$ ipython --no-banner

In [1]: import numpy as np

In [2]: np.set_printoptions(precision=2, suppress=True, linewidth=120)

In [3]: E = np.load("sample14.npy")

In [4]: E
Out[4]: 
array([[-1,  0,  0],
       [ 0,  5,  0],
       [ 0,  0, -3]])

In [5]: print([round(float(np.linalg.det(E[:i, :i])), 2) + 0 for i in range(1, 4)])
[-1.0, -5.0, 15.0]

In [6]: E @ E
Out[6]: 
array([[ 1,  0,  0],
       [ 0, 25,  0],
       [ 0,  0,  9]])

In [7]: np.flatnonzero(np.linalg.matrix_power((E != 0) + (E.T != 0) + np.eye(3), 3)[2])
Out[7]: array([2])

In [8]: (np.linalg.matrix_power((E != 0) + (E.T != 0) + np.eye(3), 3) > 0).astype(int)
Out[8]: 
array([[1, 0, 0],
       [0, 1, 0],
       [0, 0, 1]])

In [9]: np.linalg.matrix_rank(E - E[0, 0] * np.eye(3))
Out[9]: np.int64(2)

In [10]: print([int(np.linalg.matrix_rank(np.linalg.matrix_power(E, p))) for p in range(1, 4)])
[3, 3, 3]

In [11]: E @ E
Out[11]: 
array([[ 1,  0,  0],
       [ 0, 25,  0],
       [ 0,  0,  9]])

In [12]: np.prod(np.diag(E)), round(np.linalg.det(E), 2)
Out[12]: (np.int64(15), np.float64(15.0))

In [13]: data = np.loadtxt("dump.csv", delimiter=",")

In [14]: data
Out[14]: 
array([[9., 9., 9., 9.],
       [9., 9., 9., 9.],
       [9., 9., 9., 9.],
       [9., 9., 9., 9.]])

In [15]: # rank 1

In [16]: rank = np.linalg.matrix_rank(data)

In [17]: rank
Out[17]: np.int64(1)

In [18]: N = np.linalg.svd(data)[2][rank:].T

In [19]: [int(np.linalg.matrix_rank(data[:, :j + 1])) for j in range(4)]
Out[19]: [1, 1, 1, 1]

In [20]: np.allclose(data @ N, 0)
Out[20]: True

In [21]: print([int(np.linalg.matrix_rank(data[:i])) for i in range(1, len(data) + 1)])
[1, 1, 1, 1]

In [22]: [int(np.linalg.matrix_rank(np.delete(data, i, axis=0))) for i in range(4)]
Out[22]: [1, 1, 1, 1]

In [23]: np.linalg.matrix_rank(data, rtol=0.1)
Out[23]: np.int64(1)

In [24]: [round(float(x), 2) for x in np.linalg.svd(data, compute_uv=False)[:3]]
Out[24]: [36.0, 0.0, 0.0]

In [25]: M2 = np.array([[5, 5], [3, 4]])

In [26]: C = np.array([[2, 3], [0, -1]])

In [27]: J = np.kron(M2, C)

In [28]: J
Out[28]: 
array([[10, 15, 10, 15],
       [ 0, -5,  0, -5],
       [ 6,  9,  8, 12],
       [ 0, -3,  0, -4]])

In [29]: rng = np.random.default_rng(701772)

In [30]: idx = rng.permutation(4)

In [31]: M2 = J[:, idx] * rng.choice([-1, 1], 4)

In [32]: M2
Out[32]: 
array([[15, 10, 10, 15],
       [-5,  0,  0, -5],
       [12,  6,  8,  9],
       [-4,  0,  0, -3]])

In [33]: left, _, VT = np.linalg.svd(J.T @ M2)

In [34]: print(np.round(np.linalg.lstsq(J, M2)[0], 2) + 0)
[[0. 1. 0. 0.]
 [0. 0. 0. 1.]
 [0. 0. 1. 0.]
 [1. 0. 0. 0.]]

In [35]: idx
Out[35]: array([3, 0, 2, 1])

In [36]: M2 = J + rng.integers(-2, 3, (4, 1)) @ rng.integers(-2, 3, (1, 4))

In [37]: M2
Out[37]: 
array([[14, 11, 10, 13],
       [ 2, -7,  0, -6],
       [10,  5,  8, 10],
       [ 2, -5,  0, -5]])

In [38]: M2 - J
Out[38]: 
array([[ 4, -4,  0, -2],
       [ 2, -2,  0, -1],
       [ 4, -4,  0, -2],
       [ 2, -2,  0, -1]])

In [39]: print(np.abs(M2 - J).sum(axis=1))
[10  5 10  5]

In [40]: idx = rng.permutation(4)

In [41]: idx
Out[41]: array([2, 3, 0, 1])

In [42]: M2 = J[idx][:, idx]

In [43]: M2
Out[43]: 
array([[ 8, 12,  6,  9],
       [ 0, -4,  0, -3],
       [10, 15, 10, 15],
       [ 0, -5,  0, -5]])

In [44]: np.sort(np.abs(np.linalg.eigvals(M2)))
Out[44]: array([ 0.59,  1.19,  8.41, 16.81])

In [45]: np.diag(M2)
Out[45]: array([ 8, -4, 10, -5])

In [46]: np.allclose(M2, J)
Out[46]: False

In [47]: np.trace(M2)
Out[47]: np.int64(9)

In [48]: P = np.triu(np.array([[3, -2, 0, 9], [-4, -9, 7, 1], [6, 3, -9, -2], [3, -7, -2, -1]]), 1) + np.eye(4)

In [49]: M2 = P @ J @ np.linalg.inv(P)

In [50]: M2
Out[50]: 
array([[   10.,    18.,  -116.,  -351.],
       [   42.,   139.,  -917., -2276.],
       [    6.,    27.,  -181.,  -423.],
       [    0.,    -3.,    21.,    41.]])

In [51]: P @ J - J @ P
Out[51]: 
array([[   0.,    3., -105., -111.],
       [  42.,   60.,   91.,   85.],
       [   0.,   18.,  -63.,  -39.],
       [   0.,    0.,   21.,    3.]])

In [52]: np.linalg.matrix_rank(M2)
Out[52]: np.int64(4)

In [53]: np.trace(M2), np.trace(J)
Out[53]: (np.float64(9.0), np.int64(9))

In [54]: np.poly(M2)
Out[54]: array([   1.,   -9., -137.,   90.,  100.])

In [55]: W0 = np.load("mat.npy")

In [56]: W0
Out[56]: 
array([[-10, -12,  16, -12],
       [  0,   0,  28, -18],
       [-10, -12,  16, -12],
       [ 20,  24,  -4,   6]])

In [57]: np.allclose(W0 @ W0.T, W0.T @ W0)
Out[57]: False

In [58]: W0 @ W0
Out[58]: 
array([[-300, -360, -192,   72],
       [-640, -768,  520, -444],
       [-300, -360, -192,   72],
       [ -40,  -48,  904, -588]])

In [59]: np.allclose(W0, W0.T)
Out[59]: False

In [60]: np.linalg.matrix_power(W0, 3)
Out[60]: 
array([[  6360,   7632, -18240,  12816],
       [ -7680,  -9216, -21648,  12600],
       [  6360,   7632, -18240,  12816],
       [-20400, -24480,  14832, -13032]])

In [61]: (W0 - W0.T) / 2
Out[61]: 
array([[  0.,  -6.,  13., -16.],
       [  6.,   0.,  20., -21.],
       [-13., -20.,   0.,  -4.],
       [ 16.,  21.,   4.,   0.]])

In [62]: evals, evecs = np.linalg.eigvalsh(E)
---------------------------------------------------------------------------
ValueError                                Traceback (most recent call last)
Cell In[62], line 1
----> 1 evals, evecs = np.linalg.eigvalsh(E)

ValueError: too many values to unpack (expected 2)

In [63]: evals, evecs = np.linalg.eigh(E)

In [64]: print(np.linalg.svd(E, compute_uv=False))
[5. 3. 1.]

In [65]: evecs @ np.diag(evals) @ evecs.T
Out[65]: 
array([[-1.,  0.,  0.],
       [ 0.,  5.,  0.],
       [ 0.,  0., -3.]])

In [66]: evals
Out[66]: array([-3., -1.,  5.])

In [67]: evals.sum(), np.trace(E)
Out[67]: (np.float64(1.0), np.int64(1))

In [68]: evecs.T @ evecs
Out[68]: 
array([[1., 0., 0.],
       [0., 1., 0.],
       [0., 0., 1.]])

In [69]: X = np.load("data.npy")

In [70]: X
Out[70]: 
array([[ 3.  ,  1.45,  1.98],
       [ 7.6 ,  2.45,  2.81],
       [-0.58, -1.48, -2.02],
       [-4.41, -1.57, -2.11],
       [ 5.72,  1.25,  0.87],
       [-6.39, -2.33, -2.98],
       [ 3.83,  2.25,  3.03],
       [-7.82, -1.91, -2.15],
       [ 3.04,  1.47,  1.99],
       [-5.57, -1.08, -1.08],
       [-6.33, -2.42, -2.95],
       [-8.84, -2.57, -2.92],
       [ 1.5 , -0.53, -0.93],
       [-3.68, -0.37, -0.05],
       [-3.94, -2.3 , -3.19],
       [-0.29,  0.75,  1.06],
       [ 0.58,  1.25,  2.16],
       [ 8.71,  2.71,  3.06],
       [ 7.69,  1.94,  1.81],
       [ 7.52,  2.72,  3.05],
       [-6.24, -2.31, -2.96],
       [-1.81, -1.46, -1.95],
       [-2.92, -1.56, -2.12]])

In [71]: np.abs(np.linalg.svd(X)[2][-1])
Out[71]: array([0.08, 0.85, 0.53])

In [72]: np.linalg.cond(X) > 100
Out[72]: np.False_

In [73]: mat = np.loadtxt("m.csv", delimiter=",")

In [74]: print(mat)
[[ 2. -2.  0. -3.]
 [ 2. -2.  0. -3.]
 [-1. -5. -3. -6.]
 [ 1. -3. -1. -4.]]

In [75]: M2 = mat[0, 0] * mat[1:] - np.outer(mat[1:, 0], mat[0])

In [76]: M2
Out[76]: 
array([[  0.,   0.,   0.,   0.],
       [  0., -12.,  -6., -15.],
       [  0.,  -4.,  -2.,  -5.]])

In [77]: np.linalg.matrix_rank(M2), np.linalg.matrix_rank(mat)
Out[77]: (np.int64(1), np.int64(2))

In [78]: mat[:, 0] / mat[0, 0]
Out[78]: array([ 1. ,  1. , -0.5,  0.5])

In [79]: left, sig, VT = np.linalg.svd(M2, full_matrices=False)

In [80]: np.cumsum(sig ** 2) / np.sum(sig ** 2)
Out[80]: array([1., 1., 1.])

In [81]: np.abs(left[:, 0]).round(6).argmax()
Out[81]: np.int64(1)

In [82]: print(np.round(VT @ VT.T, 2) + 0)
[[1. 0. 0.]
 [0. 1. 0.]
 [0. 0. 1.]]

In [83]: np.allclose(left * sig @ VT, M2)
Out[83]: True

In [84]: round(float(np.linalg.norm(mat) ** 2 / np.linalg.norm(mat, 2) ** 2), 2)
Out[84]: 1.1

In [85]: print(mat[3] @ mat[0])
20.0

In [86]: round(np.linalg.norm(mat[3], 1), 2), round(float(np.linalg.norm(mat[3], np.inf)), 2)
Out[86]: (np.float64(9.0), 4.0)

In [87]: round(np.linalg.norm(mat[3] - mat[0]), 2)
Out[87]: np.float64(2.0)

In [88]: print(round(float(np.linalg.norm(mat, 2)), 2))
10.96

In [89]: np.linalg.norm(mat, axis=1).argmax()
Out[89]: np.int64(2)

In [90]: arr = np.array([[-1.98, 2.0, 2.0, -1.0],
    ...:     [2.0, 1.02, -2.0, -1.0],
    ...:     [-1.0, 1.0, -0.98, -2.0],
    ...:     [-2.0, 2.0, 2.0, -0.98]])

In [91]: arr
Out[91]: 
array([[-1.98,  2.  ,  2.  , -1.  ],
       [ 2.  ,  1.02, -2.  , -1.  ],
       [-1.  ,  1.  , -0.98, -2.  ],
       [-2.  ,  2.  ,  2.  , -0.98]])

In [92]: evals, evecs = np.linalg.eigh(data)

In [93]: x0 = np.array([1, 0, -3, -1])

In [94]: np.round(np.linalg.eigvalsh(data[1:, 1:]), 2) + 0
Out[94]: array([ 0.,  0., 27.])

In [95]: (np.sign(evecs[:, -1].round(6)) == np.sign(evecs[0, -1].round(6))).astype(int)
Out[95]: array([1, 1, 1, 1])

In [96]: M2 = arr + rng.integers(-2, 3, (4, 3)) @ rng.integers(-2, 3, (3, 4))

In [97]: M2
Out[97]: 
array([[-1.98,  4.  , -1.  ,  4.  ],
       [ 2.  , -0.98,  2.  , -9.  ],
       [-7.  , -1.  ,  3.02, -4.  ],
       [ 0.  ,  4.  ,  1.  , -3.98]])

In [98]: M2 - arr
Out[98]: 
array([[ 0.,  2., -3.,  5.],
       [ 0., -2.,  4., -8.],
       [-6., -2.,  4., -2.],
       [ 2.,  2., -1., -3.]])

In [99]: left, sig, VT = np.linalg.svd(arr)

In [100]: np.argmax(sig[:-1] / (sig[1:] + 1e-6)) + 1
Out[100]: np.int64(3)

In [101]: M2 = left[:, :3] @ np.diag(sig[:3]) @ VT[:3]

In [102]: M2
Out[102]: 
array([[-1.98,  2.  ,  1.99, -0.99],
       [ 2.  ,  1.02, -2.  , -1.  ],
       [-1.  ,  1.  , -0.98, -2.  ],
       [-2.  ,  2.  ,  2.01, -0.99]])

In [103]: print(np.linalg.matrix_rank(arr, rtol=0.05))
3

In [104]: np.round(np.abs(arr - M2).max(), 2)
Out[104]: np.float64(0.01)

In [105]: np.linalg.matrix_rank(M2)
Out[105]: np.int64(3)

In [106]: M2 = np.linalg.inv(arr)

In [107]: (np.abs(M2) > 1e-9).astype(int)
Out[107]: 
array([[1, 1, 1, 1],
       [1, 1, 1, 1],
       [1, 1, 1, 1],
       [1, 1, 1, 1]])

In [108]: np.round(arr @ M2, 2) + 0
Out[108]: 
array([[1., 0., 0., 0.],
       [0., 1., 0., 0.],
       [0., 0., 1., 0.],
       [0., 0., 0., 1.]])

In [109]: np.linalg.cond(arr) > 100
Out[109]: np.True_

In [110]: np.abs(np.linalg.svd(arr)[2][-1])
Out[110]: array([0.39, 0.43, 0.49, 0.65])

In [111]: print(round(np.log10(np.linalg.cond(arr))))
3

In [112]: F = np.array([[2, 2, 1, 2],
     ...:     [2, 2, 0, 1],
     ...:     [0, 0, 0, 0],
     ...:     [2, 4, 1, 2],
     ...:     [0, 2, 1, 2],
     ...:     [2, 2, 1, 2],
     ...:     [0, 0, 0, 0],
     ...:     [4, 4, 1, 3],
     ...:     [2, 2, 0, 1],
     ...:     [0, 0, 0, 0],
     ...:     [0, 2, 1, 2],
     ...:     [2, 4, 1, 2],
     ...:     [0, 0, 0, 0],
     ...:     [0, 0, 0, 0],
     ...:     [2, 2, 0, 1],
     ...:     [4, 6, 2, 5]])

In [113]: left, sig, VT = np.linalg.svd(X)

In [114]: sig
Out[114]: array([28.98,  5.57,  0.4 ])

In [115]: print(np.argmax(sig[:-1] / (sig[1:] + 1e-6)) + 1)
2

In [116]: M2 = left[:, :2] @ np.diag(sig[:2]) @ VT[:2]

In [117]: np.linalg.matrix_rank(X, rtol=0.05)
Out[117]: np.int64(2)

In [118]: round(float(np.abs(X - M2).max()), 2)
Out[118]: 0.14

In [119]: round(np.linalg.norm(X - M2) / np.linalg.norm(X), 2)
Out[119]: np.float64(0.01)
